In [1]: import numpy as np

In [2]: import numpy.linalg as la

In [3]: np.set_printoptions(precision=3, suppress=True, linewidth=200, legacy="1.25")

In [4]: def tidy(a):
   ...:     return np.round(a, 3) + 0
   ...: 

In [5]: E = np.load("data.npy")

In [6]: E
Out[6]: 
array([[  0,   4,   5,   8,  -1,   2,   3,  -2,  -1,   8],
       [-10,  -6,  -5,  -2, -11,  -8,  -7, -12, -11,  -2],
       [  4,   8,   9,  12,   3,   6,   7,   2,   3,  12],
       [  0,   4,   5,   8,  -1,   2,   3,  -2,  -1,   8],
       [ -9,  -5,  -4,  -1, -10,  -7,  -6, -11, -10,  -1],
       [ -3,   1,   2,   5,  -4,  -1,   0,  -5,  -4,   5],
       [-11,  -7,  -6,  -3, -12,  -9,  -8, -13, -12,  -3],
       [  2,   6,   7,  10,   1,   4,   5,   0,   1,  10],
       [-12,  -8,  -7,  -4, -13, -10,  -9, -14, -13,  -4],
       [  3,   7,   8,  11,   2,   5,   6,   1,   2,  11],
       [-12,  -8,  -7,  -4, -13, -10,  -9, -14, -13,  -4],
       [  4,   8,   9,  12,   3,   6,   7,   2,   3,  12],
       [  2,   6,   7,  10,   1,   4,   5,   0,   1,  10],
       [-12,  -8,  -7,  -4, -13, -10,  -9, -14, -13,  -4]])

In [7]: def softmax(z):
   ...:     e = np.exp(z - z.max(axis=-1, keepdims=True))
   ...:     return e / e.sum(axis=-1, keepdims=True)
   ...: 

In [8]: print(tidy(softmax(E[13] + -2)))
[0.    0.009 0.024 0.481 0.    0.001 0.003 0.    0.    0.481]

In [9]: tidy(softmax(10 * E[13]))
Out[9]: array([0. , 0. , 0. , 0.5, 0. , 0. , 0. , 0. , 0. , 0.5])

In [10]: softmax(E).sum(axis=1)
Out[10]: array([1., 1., 1., 1., 1., 1., 1., 1., 1., 1., 1., 1., 1., 1.])

In [11]: att = E @ E.T / np.sqrt(10)

In [12]: tidy(softmax(att)[13] @ E)
Out[12]: array([-12.,  -8.,  -7.,  -4., -13., -10.,  -9., -14., -13.,  -4.])

In [13]: print(softmax(att).round(6).argmax(axis=1))
[2 8 2 2 8 8 8 2 8 2 8 2 2 8]

In [14]: u = np.array([8, 5, 4])

In [15]: np.cross(E[10, :3], E[4, :3])
Out[15]: array([ -3,  15, -12])

In [16]: np.polyval(u, E[10])
Out[16]: array([1096,  476,  361,  112, 1291,  754,  607, 1502, 1291,  112])

In [17]: np.convolve(E[10], u)
Out[17]: array([ -96, -124, -144,  -99, -152, -161, -174, -197, -210, -153,  -72,  -16])

In [18]: m1 = np.loadtxt("arr.csv", delimiter=",")

In [19]: print(tidy(m1))
[[0.037 0.111 0.111 0.    0.074 0.037 0.111 0.074 0.074 0.    0.111 0.074 0.111 0.037 0.037]
 [0.125 0.125 0.    0.125 0.125 0.042 0.    0.    0.083 0.042 0.042 0.125 0.042 0.    0.125]
 [0.    0.    0.05  0.    0.    0.1   0.15  0.15  0.    0.1   0.05  0.05  0.05  0.15  0.15 ]
 [0.036 0.036 0.071 0.071 0.036 0.036 0.107 0.107 0.071 0.071 0.107 0.036 0.071 0.071 0.071]
 [0.091 0.091 0.045 0.045 0.091 0.091 0.    0.091 0.045 0.091 0.136 0.    0.091 0.045 0.045]
 [0.059 0.118 0.059 0.    0.176 0.235 0.118 0.059 0.    0.    0.059 0.    0.059 0.059 0.   ]
 [0.067 0.033 0.    0.067 0.1   0.    0.1   0.033 0.1   0.1   0.1   0.033 0.1   0.067 0.1  ]
 [0.103 0.034 0.034 0.    0.034 0.103 0.103 0.103 0.103 0.103 0.034 0.069 0.069 0.034 0.069]
 [0.087 0.043 0.    0.    0.087 0.043 0.13  0.087 0.043 0.043 0.13  0.    0.043 0.13  0.13 ]
 [0.043 0.13  0.087 0.043 0.    0.    0.087 0.043 0.043 0.13  0.087 0.043 0.043 0.087 0.13 ]
 [0.034 0.103 0.103 0.069 0.034 0.103 0.    0.103 0.069 0.069 0.034 0.103 0.103 0.034 0.034]
 [0.074 0.037 0.111 0.111 0.111 0.111 0.111 0.037 0.    0.074 0.037 0.111 0.    0.    0.074]
 [0.04  0.04  0.12  0.    0.08  0.12  0.12  0.08  0.    0.12  0.04  0.    0.16  0.08  0.   ]
 [0.087 0.13  0.    0.13  0.087 0.087 0.043 0.087 0.13  0.087 0.    0.    0.    0.13  0.   ]
 [0.091 0.045 0.091 0.045 0.136 0.    0.091 0.091 0.    0.    0.091 0.136 0.    0.045 0.136]]

In [20]: tidy(softmax(m1[10] + 5))
Out[20]: array([0.065, 0.069, 0.069, 0.067, 0.065, 0.069, 0.062, 0.069, 0.067, 0.067, 0.065, 0.069, 0.069, 0.065, 0.065])

In [21]: att = m1 @ m1.T / np.sqrt(15)

In [22]: tidy(softmax(att)[10] @ m1)
Out[22]: array([0.065, 0.072, 0.059, 0.047, 0.078, 0.074, 0.085, 0.076, 0.051, 0.069, 0.071, 0.052, 0.063, 0.065, 0.074])

In [23]: softmax(att).round(6).argmax(axis=1)
Out[23]: array([ 0,  1,  2,  2,  4,  5,  6,  7,  8,  9, 10, 11, 12, 13, 14])

In [24]: la.norm(m1, axis=1).argmax()
Out[24]: 5

In [25]: tidy(la.norm(m1[9] - m1[3]))
Out[25]: 0.162

In [26]: tidy(la.norm(m1, 2))
Out[26]: 1.013

In [27]: rng = np.random.default_rng(2998)

In [28]: labels = rng.permutation(15)

In [29]: print(labels)
[ 1  8  5 12 14  7  0 13  2 11  3  9  4  6 10]

In [30]: Y = m1[labels][:, labels]

In [31]: np.allclose(Y, m1)
Out[31]: False

In [32]: tidy(np.sort(np.abs(la.eigvals(Y))))
Out[32]: array([0.031, 0.052, 0.052, 0.079, 0.081, 0.081, 0.095, 0.095, 0.106, 0.138, 0.138, 0.163, 0.163, 0.238, 1.   ])

In [33]: tidy(np.diag(Y))
Out[33]: array([0.125, 0.043, 0.235, 0.16 , 0.136, 0.103, 0.037, 0.13 , 0.05 , 0.111, 0.071, 0.13 , 0.091, 0.1  , 0.034])

In [34]: Y = m1 + rng.integers(-2, 3, (15, 1)) @ rng.integers(-2, 3, (1, 15))

In [35]: print(tidy(Y))
[[-3.963 -3.889 -3.889 -4.    -3.926  2.037 -1.889 -3.926  2.074 -2.    -3.889  4.074  2.111  2.037  4.037]
 [ 0.125  0.125  0.     0.125  0.125  0.042  0.     0.     0.083  0.042  0.042  0.125  0.042  0.     0.125]
 [ 4.     4.     4.05   4.     4.    -1.9    2.15   4.15  -2.     2.1    4.05  -3.95  -1.95  -1.85  -3.85 ]
 [ 4.036  4.036  4.071  4.071  4.036 -1.964  2.107  4.107 -1.929  2.071  4.107 -3.964 -1.929 -1.929 -3.929]
 [ 2.091  2.091  2.045  2.045  2.091 -0.909  1.     2.091 -0.955  1.091  2.136 -2.    -0.909 -0.955 -1.955]
 [ 0.059  0.118  0.059  0.     0.176  0.235  0.118  0.059  0.     0.     0.059  0.     0.059  0.059  0.   ]
 [-3.933 -3.967 -4.    -3.933 -3.9    2.    -1.9   -3.967  2.1   -1.9   -3.9    4.033  2.1    2.067  4.1  ]
 [-3.897 -3.966 -3.966 -4.    -3.966  2.103 -1.897 -3.897  2.103 -1.897 -3.966  4.069  2.069  2.034  4.069]
 [-3.913 -3.957 -4.    -4.    -3.913  2.043 -1.87  -3.913  2.043 -1.957 -3.87   4.     2.043  2.13   4.13 ]
 [ 0.043  0.13   0.087  0.043  0.     0.     0.087  0.043  0.043  0.13   0.087  0.043  0.043  0.087  0.13 ]
 [ 4.034  4.103  4.103  4.069  4.034 -1.897  2.     4.103 -1.931  2.069  4.034 -3.897 -1.897 -1.966 -3.966]
 [ 2.074  2.037  2.111  2.111  2.111 -0.889  1.111  2.037 -1.     1.074  2.037 -1.889 -1.    -1.    -1.926]
 [ 4.04   4.04   4.12   4.     4.08  -1.88   2.12   4.08  -2.     2.12   4.04  -4.    -1.84  -1.92  -4.   ]
 [-3.913 -3.87  -4.    -3.87  -3.913  2.087 -1.957 -3.913  2.13  -1.913 -4.     4.     2.     2.13   4.   ]
 [ 0.091  0.045  0.091  0.045  0.136  0.     0.091  0.091  0.     0.     0.091  0.136  0.     0.045  0.136]]

In [36]: tidy(la.svd(Y - m1, compute_uv=False))
Out[36]: array([39.95,  0.  ,  0.  ,  0.  ,  0.  ,  0.  ,  0.  ,  0.  ,  0.  ,  0.  ,  0.  ,  0.  ,  0.  ,  0.  ,  0.  ])

In [37]: print(np.abs(Y - m1).sum(axis=1))
[48.  0. 48. 48. 24.  0. 48. 48. 48.  0. 48. 24. 48. 48.  0.]

In [38]: x0 = np.array([1, -2, -2, -1, -1, -2, -1, 2, 1, 1, 2, 1, -2, -2, -2])

In [39]: h = np.maximum(m1 @ x0, 0)

In [40]: np.maximum(m1 @ (3 * x0), 0)
Out[40]: array([0., 0., 0., 0., 0., 0., 0., 0., 0., 0., 0., 0., 0., 0., 0.])

In [41]: np.flatnonzero(h > 1e-9)
Out[41]: array([], dtype=int64)

In [42]: feats = np.loadtxt("case1.csv", delimiter=",")

In [43]: tidy(feats)
Out[43]: 
array([[ 11.567, -12.456,  -9.382,   3.53 ,   5.004,   2.196,  -3.172,  -1.38 , -13.351,  -8.021],
       [  6.273,   2.658, -11.748,  -0.237,  14.246,  -6.668,  -6.918,  -1.417,   8.622,   6.94 ],
       [-11.382,  -8.714,  20.932,   1.771, -21.587,  10.163,  17.033, -10.109,   1.166, -12.06 ],
       [  3.685, -30.781,  13.845,   6.411, -24.342,  18.993,  15.327,  -8.506, -33.08 , -30.569],
       [  0.056,  -9.039,   6.768,  -4.42 , -11.553,   7.789,  19.071,  -4.103,   1.559,  -6.041],
       [ -6.852,  -6.382,  13.292,   9.153, -19.116,  10.599,  10.868,   1.303,  -3.917, -12.606],
       [  4.926, -22.959,   3.142,  13.644,  -2.485,   5.513, -14.528, -13.694, -31.06 , -23.548],
       [-19.327,   6.097,  22.534,  17.315, -27.294,  10.906,  10.01 ,   8.015,   8.232,  -9.53 ],
       [  1.912,  -8.594,   0.171,  12.682,  -2.136,   3.388,  -8.743,  -1.378, -12.853, -11.815],
       [  0.976,  -6.271,  -0.122,  11.534,  -0.087,   1.547,  -9.611,  -2.432,  -8.98 ,  -9.15 ],
       [ -1.684,  -3.444,   2.296,  10.683,  -2.669,   1.999,  -5.988,  -1.211,  -4.054,  -7.286],
       [ -6.277,  15.003,  -0.887,   0.789,   3.581,  -5.182,   2.566,   4.021,  26.561,  12.823],
       [ 17.21 , -21.434,  -9.791, -14.3  ,   6.644,   2.765,  12.629, -13.218, -10.986,  -5.797],
       [  4.292,   5.897,  -9.49 ,  12.957,   0.038,   2.216,  -2.494,  18.751,   2.511,   0.491],
       [ -1.365, -11.035,   3.127,  30.029,  -4.001,   4.395, -27.946,  -0.007, -28.657, -22.771],
       [ 16.028,  -4.054, -19.428,  -3.185,  14.608,  -3.015,  -0.653,   4.358,  -0.092,   4.287],
       [-10.107,  12.676,   2.824,  15.949,   2.153,  -4.791, -15.279,   3.214,  12.869,   2.998],
       [ 12.066,   3.734, -18.047,  -6.913,  14.981,  -5.346,   3.846,   5.588,  13.239,  11.881],
       [  0.246,  -5.452,   4.443,  -3.509,  -9.795,   6.613,  17.93 ,  -0.515,   4.786,  -3.226],
       [  2.556, -18.937,   7.336,   4.798, -12.244,  10.168,   7.148,  -7.52 , -18.151, -18.194]])

In [44]: [round(float(x), 3) for x in la.svd(feats, compute_uv=False)[:3]]
Out[44]: [120.611, 82.366, 69.692]

In [45]: tidy(la.norm(feats, 2) / la.norm(feats))
Out[45]: 0.727

In [46]: np.argsort(-la.norm(feats, axis=0).round(6), kind="stable")[:3]
Out[46]: array([8, 9, 1])

In [47]: la.cond(feats) > 100
Out[47]: True
